% python3 -q
>>> import numpy as np
>>> np.set_printoptions(precision=2, suppress=True, linewidth=120, sign=" ")
>>> def rd(a):
...     return np.round(a, 2) + 0
... 
>>> arr = np.load("layer13.npy")
>>> arr
array([[-14. ,  -0.3,   0.3,  -1.6,  -0.6,   0.3,   0.1],
       [ 12. ,  -0.8,  -0.5,  -0.7,   0.3,   0.6,  -1.4],
       [ 14. ,   0. ,  -0.6,  -0.4,   1.2,   0.6,   0.2],
       [  0. ,   0.4,  -0.9,  -0.2,  -0.1,   1.7,   0.7],
       [ 10. ,  -1.1,  -0.1,  -0.2,   2.3,   1.4,   0. ],
       [-11. ,  -0.2,   1.3,  -1. ,   1. ,   0.7,   0.7],
       [  9. ,   0.9,   0.7,   2. ,   1. ,   1.1,   0.3]])
>>> Uu, sv, VT = np.linalg.svd(arr)
>>> np.argmax(sv[:-1] / (sv[1:] + 1e-6)) + 1
np.int64(6)
>>> rd(sv)
array([ 29.07,   3.5 ,   3.05,   2.02,   1.18,   0.82,   0.02])
>>> Y = Uu[:, :6] @ np.diag(sv[:6]) @ VT[:6]
>>> np.linalg.matrix_rank(Y)
np.int64(6)
>>> np.linalg.matrix_rank(arr, rtol=0.05)
np.int64(4)
>>> rd(np.abs(arr - Y).max())
np.float64(0.01)
>>> rd(Y)
array([[-14.  ,  -0.31,   0.31,  -1.6 ,  -0.61,   0.3 ,   0.11],
       [ 12.  ,  -0.8 ,  -0.5 ,  -0.7 ,   0.3 ,   0.6 ,  -1.4 ],
       [ 14.  ,   0.  ,  -0.6 ,  -0.4 ,   1.2 ,   0.6 ,   0.2 ],
       [  0.  ,   0.4 ,  -0.9 ,  -0.2 ,  -0.1 ,   1.7 ,   0.7 ],
       [ 10.  ,  -1.1 ,  -0.1 ,  -0.2 ,   2.3 ,   1.4 ,   0.  ],
       [-11.  ,  -0.19,   1.3 ,  -1.  ,   1.01,   0.7 ,   0.69],
       [  9.  ,   0.9 ,   0.7 ,   2.  ,   1.  ,   1.1 ,   0.3 ]])
>>> Y = np.array([[-1, -1], [2, -3], [3, -2], [-2, 2], [2, -2], [-3, 1], [2, -1]])
>>> rd(np.einsum("ik,kj->ij", arr, Y))
array([[ 15.6,  12.5],
       [-17.7,  -8.6],
       [-14. , -15.6],
       [ -5.4,   1.4],
       [-11.7, -10.1],
       [ 17.8,   5. ],
       [ -9.8, -10.3]])
>>> rd(Y.T @ arr.T)
array([[ 15.6, -17.7, -14. ,  -5.4, -11.7,  17.8,  -9.8],
       [ 12.5,  -8.6, -15.6,   1.4, -10.1,   5. , -10.3]])
>>> rd(arr @ Y)
array([[ 15.6,  12.5],
       [-17.7,  -8.6],
       [-14. , -15.6],
       [ -5.4,   1.4],
       [-11.7, -10.1],
       [ 17.8,   5. ],
       [ -9.8, -10.3]])
